$ python3 -q
>>> import numpy as np
>>> import numpy.linalg as la
>>> np.set_printoptions(precision=4, suppress=True, linewidth=100)
>>> other = np.array([[1, 1], [1, -1]])
>>> rng = np.random.default_rng(830880)
>>> J = np.kron(other, np.kron(other, other))[rng.permutation(8)][:3]
>>> J
array([[ 1, -1, -1,  1,  1, -1, -1,  1],
       [ 1,  1,  1,  1, -1, -1, -1, -1],
       [ 1,  1, -1, -1,  1,  1, -1, -1]])
>>> G = J.T @ J
>>> la.svd(J, compute_uv=False) ** 2
array([8., 8., 8.])
>>> la.matrix_rank(G)
np.int64(3)
>>> (J @ J.T).shape
(3, 3)
>>> np.trace(G), (J ** 2).sum()
(np.int64(24), np.int64(24))
>>> other = np.array([[2, 1, 2], [1, 0, 2], [0, 1, 0]])
>>> basis = np.array([[-2, -5], [-1, -1]])
>>> W0 = np.block([[other, np.array([[5, -6], [-8, 1], [5, -3]])], [np.zeros((2, 3)), basis]])
>>> W0
array([[ 2.,  1.,  2.,  5., -6.],
       [ 1.,  0.,  2., -8.,  1.],
       [ 0.,  1.,  0.,  5., -3.],
       [ 0.,  0.,  0., -2., -5.],
       [ 0.,  0.,  0., -1., -1.]])
>>> r0, g = W0[3], W0[2]
>>> r0 @ g
np.float64(5.0)
>>> p = (r0 @ g) / (r0 @ r0) * r0
>>> p
array([ 0.    ,  0.    ,  0.    , -0.3448, -0.8621])
>>> la.matrix_rank(np.outer(r0, g))
np.int64(1)
>>> np.outer(r0, g)
array([[  0.,   0.,   0.,   0.,  -0.],
       [  0.,   0.,   0.,   0.,  -0.],
       [  0.,   0.,   0.,   0.,  -0.],
       [ -0.,  -2.,  -0., -10.,   6.],
       [ -0.,  -5.,  -0., -25.,  15.]])
>>> round(la.norm(r0 + g) ** 2 + la.norm(r0 - g) ** 2, 4)
np.float64(128.0)
>>> mat = np.load("m.npy")
>>> mat
array([[ -1.203 ,  -0.0955,   3.1786,   4.1062],
       [  1.7302,  -0.3163,  -2.56  ,   1.0255],
       [ -1.4087,   0.4081,  -0.3509,  -0.81  ],
       [ -5.7934,   2.0797,   6.0822,   8.1965],
       [  7.7091,  -2.2505,  -5.0296,   2.383 ],
       [ -1.1098,   4.2747,  -1.8981,   1.4346],
       [ -7.3971,   5.3094,   2.7907,   3.903 ],
       [ -1.8186,   2.5215,   4.8187,   6.9539],
       [  9.7242,  -6.5107,  -2.1823,   2.2277],
       [ -7.8496,   5.3756,   5.0042,  11.6928],
       [ -5.253 ,  -0.6326,   0.9625,  -0.3284],
       [ 15.9748, -10.2971, -13.6601, -13.9613],
       [  5.8421,  -1.2787,  -8.069 , -13.416 ],
       [ -2.0732,  -0.5264,   5.1089,   6.9646],
       [ -9.6045,   9.0325,   6.3677,   5.7807],
       [  0.4999,  -4.0354,   4.2533,   7.5347],
       [ -7.4026,   1.7301,   5.7491,  -3.0264],
       [ -3.4529,   4.3413,  -0.9964,  -4.8223],
       [ -0.5288,   2.705 ,  -0.3205,  -1.417 ],
       [ -5.9551,   4.5572,   4.1195,   1.5465],
       [  4.337 ,  -4.88  ,  -1.0015,   1.3078]])
>>> dist = la.norm(mat[:, None] - mat[None], axis=-1)
>>> (dist + 1e9 * np.eye(21)).round(6).argmin(axis=1)
array([13,  2, 18,  7,  8, 18, 19, 13,  4,  3,  2, 12, 11,  7,  6, 13, 19, 18,  2,  6,  1])
>>> dist[:5, :5]
array([[ 0.    ,  7.1467,  6.0764,  7.139 , 12.4263],
       [ 7.1467,  0.    ,  4.3159, 13.7279,  6.887 ],
       [ 6.0764,  4.3159,  0.    , 12.0217, 11.0584],
       [ 7.139 , 13.7279, 12.0217,  0.    , 18.9298],
       [12.4263,  6.887 , 11.0584, 18.9298,  0.    ]])
>>> dist[8].round(6).argsort(kind="stable")[:4]
array([ 8,  4, 20,  1])
>>> la.matrix_rank(dist ** 2)
np.int64(6)
>>> np.flatnonzero(dist[8] < dist.mean() / 2)
array([ 4,  8, 20])
>>> U, s, VT = la.svd(mat, full_matrices=False)
>>> s
array([45.3094, 21.7077, 10.097 ,  4.6284])
>>> np.round(U.T @ U, 4) + 0
array([[1., 0., 0., 0.],
       [0., 1., 0., 0.],
       [0., 0., 1., 0.],
       [0., 0., 0., 1.]])
>>> np.allclose(U * s @ VT, mat)
True
>>> np.round(U.T @ mat @ VT.T, 4) + 0
array([[45.3094,  0.    ,  0.    ,  0.    ],
       [ 0.    , 21.7077,  0.    ,  0.    ],
       [ 0.    ,  0.    , 10.097 ,  0.    ],
       [ 0.    ,  0.    ,  0.    ,  4.6284]])
>>> U.shape, s.shape, VT.shape
((21, 4), (4,), (4, 4))
